In [1]: import numpy as np

In [2]: np.set_printoptions(precision=1, suppress=True, linewidth=160, sign=" ")

In [3]: rd = lambda a: np.round(a, 1) + 0

In [4]: mat = np.loadtxt("x.csv", delimiter=",")

In [5]: mat
Out[5]: 
array([[ 0.,  1.,  0.,  1.,  2.,  0.,  1.,  0.,  0.],
       [-1.,  0.,  1., -1.,  2., -2.,  0.,  0., -2.],
       [ 0., -1.,  0.,  0.,  1., -2.,  0.,  1.,  0.],
       [-1.,  1.,  0.,  0., -1.,  0.,  2.,  0.,  1.],
       [-2., -2., -1.,  1.,  0.,  0.,  1.,  1., -1.],
       [ 0.,  2.,  2.,  0.,  0.,  0., -1., -2., -1.],
       [-1.,  0.,  0., -2., -1.,  1.,  0.,  1.,  1.],
       [ 0.,  0., -1.,  0., -1.,  2., -1.,  0.,  1.],
       [ 0.,  2.,  0., -1.,  1.,  1., -1., -1.,  0.]])

In [6]: rd(np.abs(np.linalg.eigvals(mat)).max())
Out[6]: np.float64(5.4)

In [7]: rd(np.sort(np.abs(np.linalg.eigvals(mat))))
Out[7]: array([ 0. ,  0.7,  0.7,  2.5,  2.5,  3.1,  3.1,  5.4,  5.4])

In [8]: u = np.array([-2, -3])

In [9]: np.polyval(u, mat[3])
Out[9]: array([-1., -5., -3., -3., -1., -3., -7., -3., -5.])

In [10]: np.convolve(mat[3], u)
Out[10]: array([ 2.,  1., -3.,  0.,  2.,  3., -4., -6., -2., -3.])

In [11]: np.correlate(mat[3], mat[0], "full")
Out[11]: array([ 0.,  0., -1.,  1., -2.,  1.,  0., -1.,  1., -1.,  5.,  1.,  2.,  3.,  0.,  1.,  0.])

In [12]: np.linalg.matrix_rank(mat, rtol=0.1)
Out[12]: np.int64(8)

In [13]: np.linalg.cond(mat) > 100
Out[13]: np.True_

In [14]: [round(float(x), 1) for x in np.linalg.svd(mat, compute_uv=False)[:3]]
Out[14]: [5.4, 5.4, 3.1]

In [15]: Uu, sigma, VT = np.linalg.svd(mat)

In [16]: vecs = VT[:(sigma > 1e-8).sum()]

In [17]: rng = np.random.default_rng(16)

In [18]: x0 = mat[3] + -2 * mat[2] + rng.integers(2) * np.eye(9)[4]

In [19]: x0
Out[19]: array([-1.,  3.,  0.,  0., -2.,  4.,  2., -2.,  1.])

In [20]: np.linalg.matrix_rank(np.vstack([mat, x0]))
Out[20]: np.int64(9)

In [21]: rd(np.diag(vecs.T @ vecs))
Out[21]: array([ 1. ,  0.7,  1. ,  1. ,  0.9,  1. ,  1. ,  0.6,  0.8])

In [22]: rd(vecs.T @ vecs)
Out[22]: 
array([[ 1. , -0.1,  0. ,  0. ,  0. ,  0. ,  0. , -0.1,  0. ],
       [-0.1,  0.7,  0.1, -0.1,  0.1,  0. ,  0.1, -0.3,  0.2],
       [ 0. ,  0.1,  1. ,  0. ,  0. ,  0. ,  0. ,  0.1, -0.1],
       [ 0. , -0.1,  0. ,  1. ,  0. ,  0. ,  0. , -0.1,  0.1],
       [ 0. ,  0.1,  0. ,  0. ,  0.9,  0. ,  0. ,  0.2, -0.1],
       [ 0. ,  0. ,  0. ,  0. ,  0. ,  1. ,  0. ,  0. ,  0. ],
       [ 0. ,  0.1,  0. ,  0. ,  0. ,  0. ,  1. ,  0.1, -0.1],
       [-0.1, -0.3,  0.1, -0.1,  0.2,  0. ,  0.1,  0.6,  0.3],
       [ 0. ,  0.2, -0.1,  0.1, -0.1,  0. , -0.1,  0.3,  0.8]])

In [23]: np.allclose(vecs.T @ vecs @ x0, x0)
Out[23]: False
